>>> import numpy as np
>>> np.set_printoptions(precision=3, suppress=True, linewidth=160)
>>> other = np.array([[4, 2, 2, 2, 0]])
>>> J = other.T @ other
>>> J
array([[16,  8,  8,  8,  0],
       [ 8,  4,  4,  4,  0],
       [ 8,  4,  4,  4,  0],
       [ 8,  4,  4,  4,  0],
       [ 0,  0,  0,  0,  0]])
>>> ev, evecs = np.linalg.eigh(J)
>>> x = np.array([0, 9, 3, 8, 3])
>>> np.abs(J).sum(axis=1).max(), round(np.abs(ev).max(), 3)
(np.int64(40), np.float64(28.0))
>>> evecs * np.abs(ev) @ evecs.T
array([[16.,  8.,  8.,  8.,  0.],
       [ 8.,  4.,  4.,  4.,  0.],
       [ 8.,  4.,  4.,  4.,  0.],
       [ 8.,  4.,  4.,  4.,  0.],
       [ 0.,  0.,  0.,  0.,  0.]])
>>> np.round(np.linalg.eigvalsh(J[1:, 1:]), 3) + 0
array([ 0.,  0.,  0., 12.])
>>> arr = np.load("out12.npy")
>>> arr
array([[ 0.379, -0.189,  0.442,  0.063],
       [-0.189,  0.095, -0.221, -0.032],
       [ 0.442, -0.221,  0.516,  0.074],
       [ 0.063, -0.032,  0.074,  0.011]])
>>> r = np.linalg.matrix_rank(arr)
>>> r
np.int64(1)
>>> ns = np.linalg.svd(arr)[2][r:].T
>>> ns @ ns.T
array([[ 0.621,  0.189, -0.442, -0.063],
       [ 0.189,  0.905,  0.221,  0.032],
       [-0.442,  0.221,  0.484, -0.074],
       [-0.063,  0.032, -0.074,  0.989]])
>>> np.linalg.matrix_rank(arr.T @ arr), np.linalg.matrix_rank(arr @ arr.T)
(np.int64(1), np.int64(1))
>>> rng = np.random.default_rng(660389)
>>> other = arr + rng.integers(-2, 3, (4, 1)) @ rng.integers(-2, 3, (1, 4))
>>> other
array([[ 1.379,  0.811,  0.442,  2.063],
       [ 1.811,  2.095, -0.221,  3.968],
       [ 1.442,  0.779,  0.516,  2.074],
       [-0.937, -1.032,  0.074, -1.989]])
>>> np.round(np.linalg.svd(other - arr, compute_uv=False), 3) + 0
array([6.481, 0.   , 0.   , 0.   ])
>>> np.abs(other - arr).sum(axis=1)
array([4., 8., 4., 4.])
>>> labels = rng.permutation(4)
>>> labels
array([0, 3, 1, 2])
>>> other = arr[labels][:, labels]
>>> np.diag(other)
array([0.379, 0.011, 0.095, 0.516])
>>> np.allclose(other, arr)
False
>>> other = np.array([[0, 0, -4, 1, 2, 4, -4, 4, 1],
...     [1, 5, 5, 3, 2, 1, -1, 4, -2],
...     [-3, 0, 2, 3, 5, 2, -1, 4, 5],
...     [4, -1, -2, -4, 1, 3, 3, 1, -3],
...     [-5, -4, -4, 0, 3, -3, -3, 2, 0],
...     [-1, -5, -4, 2, -1, -2, 4, 5, -4],
...     [3, 4, -5, 0, 1, -3, -4, 4, -4],
...     [-2, 5, 0, -5, -2, 3, -1, -4, 5],
...     [-2, -2, 3, 1, 4, 5, -2, 0, 1]])
>>> K = other - other.T
>>> K
array([[ 0, -1, -1, -3,  7,  5, -7,  6,  3],
       [ 1,  0,  5,  4,  6,  6, -5, -1,  0],
       [ 1, -5,  0,  5,  9,  6,  4,  4,  2],
       [ 3, -4, -5,  0,  1,  1,  3,  6, -4],
       [-7, -6, -9, -1,  0, -2, -4,  4, -4],
       [-5, -6, -6, -1,  2,  0,  7,  2, -9],
       [ 7,  5, -4, -3,  4, -7,  0,  5, -2],
       [-6,  1, -4, -6, -4, -2, -5,  0,  5],
       [-3,  0, -2,  4,  4,  9,  2, -5,  0]])
>>> x = np.array([2, -1, 2, 0, 0, -2, -2, 1, -1])
>>> h = np.maximum(K @ x, 0)
>>> K.T @ h
array([169,  96, -59, -48, 186, -68, -81, 149, -34])
>>> np.maximum(K @ (3 * x), 0)
array([18, 27,  0,  6,  0,  0, 66,  0,  0])
>>> blk = np.stack([K, -2 * K, K[::-1]])
>>> np.linalg.norm(blk, axis=(1, 2))
array([39.975, 79.95 , 39.975])
>>> np.linalg.matrix_rank(blk)
array([8, 8, 8])
>>> np.linalg.matrix_rank(blk.reshape(3, -1))
np.int64(2)
>>> np.round(np.linalg.det(blk), 3) + 0
array([0., 0., 0.])
>>> np.einsum("bij,cij->bc", blk, blk)
array([[ 1598, -3196,   309],
       [-3196,  6392,  -618],
       [  309,  -618,  1598]])
>>> data = np.diag(np.array([-3, 3, -3, -3, -1, 2, -3, -3, -2, -2, 3, 2])) + 3 * np.eye(12, k=1) + 3 * np.eye(12, k=-1)
>>> data
array([[-3.,  3.,  0.,  0.,  0.,  0.,  0.,  0.,  0.,  0.,  0.,  0.],
       [ 3.,  3.,  3.,  0.,  0.,  0.,  0.,  0.,  0.,  0.,  0.,  0.],
       [ 0.,  3., -3.,  3.,  0.,  0.,  0.,  0.,  0.,  0.,  0.,  0.],
       [ 0.,  0.,  3., -3.,  3.,  0.,  0.,  0.,  0.,  0.,  0.,  0.],
       [ 0.,  0.,  0.,  3., -1.,  3.,  0.,  0.,  0.,  0.,  0.,  0.],
       [ 0.,  0.,  0.,  0.,  3.,  2.,  3.,  0.,  0.,  0.,  0.,  0.],
       [ 0.,  0.,  0.,  0.,  0.,  3., -3.,  3.,  0.,  0.,  0.,  0.],
       [ 0.,  0.,  0.,  0.,  0.,  0.,  3., -3.,  3.,  0.,  0.,  0.],
       [ 0.,  0.,  0.,  0.,  0.,  0.,  0.,  3., -2.,  3.,  0.,  0.],
       [ 0.,  0.,  0.,  0.,  0.,  0.,  0.,  0.,  3., -2.,  3.,  0.],
       [ 0.,  0.,  0.,  0.,  0.,  0.,  0.,  0.,  0.,  3.,  3.,  3.],
       [ 0.,  0.,  0.,  0.,  0.,  0.,  0.,  0.,  0.,  0.,  3.,  2.]])
>>> ev, evecs = np.linalg.eigh(data)
>>> x = np.array([0, -8, 6, -3, 1, 7, 2, 3, -5, 9, 4, 4])
>>> x @ data @ x
np.float64(-317.0)
>>> (np.sign(evecs[:, -1].round(6)) == np.sign(evecs[0, -1].round(6))).astype(int)
array([1, 1, 1, 1, 1, 1, 1, 1, 1, 1, 1, 1])
